% python3 -q
>>> import numpy as np
>>> np.set_printoptions(precision=1, suppress=True, linewidth=160, legacy="1.25")
>>> M = np.load("layer1.npy")
>>> print(M)
[[6. 5. 0.]
 [5. 6. 0.]
 [0. 0. 6.]]
>>> f = np.array([-1, 0])
>>> print(np.convolve(M[0], f))
[-6. -5.  0.  0.]
>>> print(np.cross(M[0, :3], M[2, :3]))
[ 30. -36.   0.]
>>> w, evecs = np.linalg.eigh(M)
>>> vec = np.array([-7, -3, 3])
>>> print(np.abs(M).sum(axis=1).max(), np.abs(w).max())
11.0 11.0
>>> print(round(float(vec @ M @ vec / (vec @ vec)), 1), w[0], w[-1])
9.1 1.0 11.0
>>> print(evecs * np.sqrt(w) @ evecs.T)
[[2.2 1.2 0. ]
 [1.2 2.2 0. ]
 [0.  0.  2.4]]
>>> print(evecs * np.maximum(w, 0) @ evecs.T)
[[6. 5. 0.]
 [5. 6. 0.]
 [0. 0. 6.]]
>>> print(evecs * np.abs(w) @ evecs.T)
[[6. 5. 0.]
 [5. 6. 0.]
 [0. 0. 6.]]
>>> print((np.sign(evecs[:, -1].round(6)) == np.sign(evecs[0, -1].round(6))).astype(int))
[1 1 0]
>>> print(np.flatnonzero(np.linalg.matrix_power((M != 0) + (M.T != 0) + np.eye(3), 3)[2]))
[2]
>>> print((np.linalg.matrix_power((M != 0) + (M.T != 0) + np.eye(3), 3) > 0).astype(int))
[[1 1 0]
 [1 1 0]
 [0 0 1]]
>>> print(np.round(np.linalg.det(M), 1))
66.0
>>> w, evecs = np.linalg.eig(M)
>>> print(np.round(M @ evecs[:, 0] - w[0] * evecs[:, 0], 1) + 0)
[0. 0. 0.]
>>> print(np.sort(np.linalg.eigvals(M @ M)))
[  1.  36. 121.]
>>> print(np.sort(np.linalg.eigvals(np.linalg.inv(M))))
[0.1 0.2 1. ]
>>> print(w)
[11.  1.  6.]
>>> w, evecs = np.linalg.eigh(M)
>>> print(np.round(evecs.T @ M @ evecs, 1) + 0)
[[ 1.  0.  0.]
 [ 0.  6.  0.]
 [ 0.  0. 11.]]
>>> print(np.linalg.eigvalsh(M + 5 * np.eye(3)))
[ 6. 11. 16.]
>>> print(np.round(evecs.T @ evecs, 1) + 0)
[[1. 0. 0.]
 [0. 1. 0.]
 [0. 0. 1.]]
>>> print(np.linalg.svd(M, compute_uv=False))
[11.  6.  1.]
>>> F = np.load("block11.npy")
>>> print(F)
[[0 1 0 1 0]
 [1 0 1 1 1]
 [0 1 0 1 1]
 [1 1 1 0 1]
 [0 1 1 1 0]]
>>> w, evecs = np.linalg.eigh(F)
>>> vec = np.array([4, -7, -8, 7, -2])
>>> print(evecs * np.maximum(w, 0) @ evecs.T)
[[0.5 0.6 0.3 0.6 0.3]
 [0.6 0.9 0.7 0.9 0.7]
 [0.3 0.7 0.7 0.7 0.7]
 [0.6 0.9 0.7 0.9 0.7]
 [0.3 0.7 0.7 0.7 0.7]]
>>> print(np.linalg.eigvalsh(F[1:, 1:]))
[-1. -1. -1.  3.]
>>> vec = np.array([0, 1, 3, 0, 0])
>>> print(F @ np.eye(5)[0])
[0. 1. 0. 1. 0.]
>>> print(F * vec)
[[0 1 0 0 0]
 [0 0 3 0 0]
 [0 1 0 0 0]
 [0 1 3 0 0]
 [0 1 3 0 0]]
>>> rng = np.random.default_rng(16)
>>> B = F + rng.integers(-2, 3, (5, 4)) @ rng.integers(-2, 3, (4, 5))
>>> print(B)
[[ 0  5 -2  3 -4]
 [ 5 -2  2  3 -2]
 [ 6  0 -1 -4  5]
 [-5  1  1 -3  7]
 [-4 -1  3  5 -2]]
>>> print(np.abs(B - F).sum(axis=1))
[12 12 17 15 14]
>>> vec = np.array([-2, -1, 3])
>>> h = np.maximum(M @ vec, 0)
>>> print(np.maximum(M @ vec, 0) - np.maximum(-M @ vec, 0))
[-17. -16.  18.]
>>> print(h)
[ 0.  0. 18.]
>>> print(np.flatnonzero(h > 1e-9))
[2]
>>> print(M.T @ h)
[  0.   0. 108.]
>>> f = np.array([2, 2, 4, 5, 7])
>>> B = F + np.outer(f, np.eye(5)[3])
>>> print(np.linalg.matrix_rank(np.linalg.inv(B) - np.linalg.inv(F), tol=1e-8))
1
>>> print(np.linalg.matrix_rank(B - F))
1
>>> data = np.load("mat.npy")
>>> print(data)
[[ 1.1  0.1 -2.4  1.5]
 [ 2.   0.7  1.7  1.3]
 [ 2.  -0.6 -0.4 -2.1]
 [-0.1  2.8 -0.5 -0.8]]
>>> G = data.T @ data
>>> print(np.linalg.svd(data, compute_uv=False) ** 2)
[9. 9. 9. 9.]
>>> print(np.allclose(G, G.T))
True
>>> print(np.diag(G))
[9. 9. 9. 9.]
>>> print(G.round(1) + 0)
[[9. 0. 0. 0.]
 [0. 9. 0. 0.]
 [0. 0. 9. 0.]
 [0. 0. 0. 9.]]
>>> arr = np.load("test16.npy")
>>> print(arr)
[[-5  0  0  0  0]
 [-3  5  0  0  0]
 [ 3  5  2  0  0]
 [-3  1 -5  1  0]
 [-1  1  4  0 -5]]
>>> w, evecs = np.linalg.eig(arr)
>>> print(arr @ evecs[:, 0] - w[0] * evecs[:, 0])
[0. 0. 0. 0. 0.]
>>> print(np.prod(w))
250.0
>>> proj = np.triu(np.array([[2, 2, 1, 2], [2, 2, 1, 0], [2, 2, 0, 2], [0, 0, 1, 1]]), 1) + np.eye(4)
>>> B = proj @ data @ np.linalg.inv(proj)
>>> print(np.linalg.matrix_rank(B))
4
>>> print(round(np.linalg.det(B), 1))
-81.0
>>> print(proj @ data - data @ proj)
[[ 5.7  4.4  0.9  1.5]
 [ 2.  -4.6 -3.2 -9.5]
 [-0.2  1.7 -2.3 -4.8]
 [ 0.   0.2 -2.7  1.2]]
>>> print(arr @ arr)
[[ 25   0   0   0   0]
 [  0  25   0   0   0]
 [-24  35   4   0   0]
 [ -6 -19 -15   1   0]
 [ 19  20 -12   0  25]]
>>> print(np.prod(np.diag(arr)), round(float(np.linalg.det(arr)), 1))
250 250.0
>>> print(np.sort(np.abs(np.linalg.eigvals(arr))))
[1. 2. 5. 5. 5.]
>>> print(np.round(np.abs(np.linalg.eigvals(arr)).max(), 1))
5.0
>>> print(np.linalg.matrix_power(arr, 4))
[[  625     0     0     0     0]
 [    0   625     0     0     0]
 [ -696  1015    16     0     0]
 [  204 -1019   -75     1     0]
 [ 1238   580  -348     0   625]]
>>> print((arr - arr.T) / 2)
[[ 0.   1.5 -1.5  1.5  0.5]
 [-1.5  0.  -2.5 -0.5 -0.5]
 [ 1.5  2.5  0.   2.5 -2. ]
 [-1.5  0.5 -2.5  0.   0. ]
 [-0.5  0.5  2.   0.   0. ]]
>>> print(np.allclose(arr, arr.T))
False
>>> K = np.loadtxt("w.csv", delimiter=",")
>>> print(K)
[[ 0.  0.  0.]
 [-7.  5.  3.]
 [ 0.  0.  0.]
 [ 0.  0.  0.]
 [ 0.  0.  0.]
 [ 0.  0.  0.]
 [ 5.  7.  1.]
 [ 0.  0.  0.]
 [ 0.  0.  0.]
 [ 0.  0.  0.]
 [ 8.  5. -8.]
 [ 0.  0.  0.]
 [ 3. -2. -9.]
 [ 0.  0.  0.]
 [ 0.  0.  0.]
 [ 0.  0.  0.]
 [ 0.  0.  0.]
 [ 5.  7.  1.]
 [ 0.  0.  0.]
 [ 3. -2. -9.]
 [ 0.  0.  0.]
 [-2. 12.  4.]
 [ 3. -2. -9.]]
>>> W2 = K[[19, 8]].astype(float)
>>> for _ in range(7):
...     z = np.linalg.norm(K[:, None] - W2, axis=-1).argmin(axis=1)
...     W2 = np.array([K[z == j].mean(axis=0) for j in range(2)])
... 
>>> print(z)
[1 1 1 1 1 1 1 1 1 1 0 1 0 1 1 1 1 1 1 0 1 1 0]
>>> print(W2)
[[ 4.2 -0.2 -8.8]
 [ 0.1  1.6  0.5]]
>>> print(np.bincount(z))
[ 4 19]
>>> print(W2[1] - W2[0])
[-4.2  1.9  9.2]
>>> B = W2 / np.sqrt((W2 ** 2).mean(axis=1, keepdims=True))
>>> print(W2 - W2.mean(axis=1, keepdims=True))
[[ 5.8  1.3 -7.2]
 [-0.7  0.9 -0.2]]
>>> print(np.linalg.matrix_rank(W2 - W2.mean(axis=1, keepdims=True)))
2
>>> print(np.linalg.matrix_rank(B) == np.linalg.matrix_rank(W2))
True
>>> print(B[0].round(1) + 0)
[ 0.8  0.  -1.6]
>>> print(np.linalg.norm(B, axis=1))
[1.7 1.7]
>>> Xs = K - K.mean(axis=0)
>>> left, s, Vt = np.linalg.svd(Xs, full_matrices=False)
>>> print(round(float((s ** 2).sum() ** 2 / (s ** 4).sum()), 1))
2.1
>>> print(np.searchsorted(np.cumsum(s ** 2) / (s ** 2).sum(), 0.9) + 1)
2
>>> print((np.sign(left[:, 0]) == np.sign(left[0, 0])).astype(int))
[1 1 1 1 1 1 1 1 1 1 0 1 0 1 1 1 1 1 1 0 1 1 0]
>>> G = np.cov(K, rowvar=False)
>>> print(G.shape)
(3, 3)
>>> print(K.std(axis=0))
[2.8 3.4 3.6]
>>> vec = np.array([3, 3, 2])
>>> target = K @ vec
>>> print(np.round(np.linalg.pinv(K) @ K, 1) + 0)
[[1. 0. 0.]
 [0. 1. 0.]
 [0. 0. 1.]]
>>> print(target)
[  0.   0.   0.   0.   0.   0.  38.   0.   0.   0.  23.   0. -15.   0.   0.   0.   0.  38.   0. -15.   0.  38. -15.]
>>> print(np.linalg.solve(K.T @ K, K.T @ target))
[3. 3. 2.]
>>> target = target + 0.3 * rng.normal(size=23)
>>> print(target.round(1) + 0)
[ -0.6   0.3  -0.5   0.1   0.    0.   38.1  -0.1   0.3  -0.4  23.2  -0.5 -14.6  -0.2   0.1   0.5  -0.6  37.9   0.2 -14.7   0.4  38.2 -14.8]
>>> coef, *_ = np.linalg.lstsq(K, target)
>>> print(round(float(np.linalg.norm(target - K @ coef)), 1))
1.4
>>> print(np.round(K.T @ (target - K @ coef), 1) + 0)
[0. 0. 0.]
>>> X = np.array([[-1, 2, 0, 0], [3, 2, 0, 0], [0, 0, -1, 2], [0, 0, 3, 2]])
>>> print(X)
[[-1  2  0  0]
 [ 3  2  0  0]
 [ 0  0 -1  2]
 [ 0  0  3  2]]
>>> z = rng.permutation(4)
>>> print(z)
[0 2 1 3]
>>> B = X[z][:, z]
>>> print(np.diag(B))
[-1 -1  2  2]
>>> J = np.arange(20).reshape(4, 5) + -2
>>> print(J)
[[-2 -1  0  1  2]
 [ 3  4  5  6  7]
 [ 8  9 10 11 12]
 [13 14 15 16 17]]
>>> print(np.allclose(J[:-1].T @ np.linalg.lstsq(J[:-1].T, J[-1])[0], J[-1]))
True
>>> print(np.unique(J.round(6), axis=0).shape)
(4, 5)
>>> print(round(np.trace(np.linalg.pinv(J) @ J), 1))
2.0
>>> print(round(float(np.linalg.norm(J, 2) / np.linalg.norm(J)), 1))
1.0
>>> print([round(float(x), 1) for x in np.linalg.svd(J, compute_uv=False)[:3]])
[42.1, 3.8, 0.0]
>>> left, s, Vt = np.linalg.svd(J)
>>> print(s.round(1) + 0)
[42.1  3.8  0.   0. ]
>>> print(np.argmax(s[:-1] / (s[1:] + 1e-6)) + 1)
2
>>> B = left[:, :2] @ np.diag(s[:2]) @ Vt[:2]
>>> print(round(float(np.abs(J - B).max()), 1))
0.0
>>> print(round(float(np.linalg.norm(J - B) / np.linalg.norm(J)), 1))
0.0
>>> print(round(np.linalg.norm(J - B, 2), 1), np.round(s[2], 1))
0.0 0.0
>>> print(np.linalg.matrix_rank(B))
2
>>> print(np.linalg.matrix_rank(J, rtol=0.05))
2
>>> G = J.T @ J
>>> print(np.diag(G))
[246 294 350 414 486]
>>> print(np.linalg.matrix_rank(G))
2
>>> W0 = np.load("run13.npy")
>>> print(W0)
[[ 3 -1 -3 -2]
 [ 3 -1 -3 -2]
 [ 1  2 -1  3]]
>>> rank = np.linalg.matrix_rank(W0)
>>> print(rank)
2
>>> null = np.linalg.svd(W0)[2][rank:].T
>>> print(np.allclose(W0 @ null, 0))
True
>>> print(null.shape)
(4, 2)
>>> left, s, Vt = np.linalg.svd(W0)
>>> print(np.argmax(s[:-1] / (s[1:] + 1e-6)) + 1)
2
>>> B = left[:, :2] @ np.diag(s[:2]) @ Vt[:2]
>>> print(round(float(np.abs(W0 - B).max()), 1))
0.0
>>> print(np.round(np.linalg.norm(W0 - B, 2), 1), round(float(s[2]), 1))
0.0 0.0
>>> print(np.round(np.linalg.norm(W0 - B) / np.linalg.norm(W0), 1))
0.0
>>> T = np.stack([W0, -3 * W0, W0[::-1]])
>>> print(np.linalg.norm(T, axis=(1, 2)))
[ 7.8 23.4  7.8]
>>> print(np.einsum("bij,cij->bc", T, T))
[[  61 -183   19]
 [-183  549  -57]
 [  19  -57   61]]
>>> print(T.shape)
(3, 3, 4)
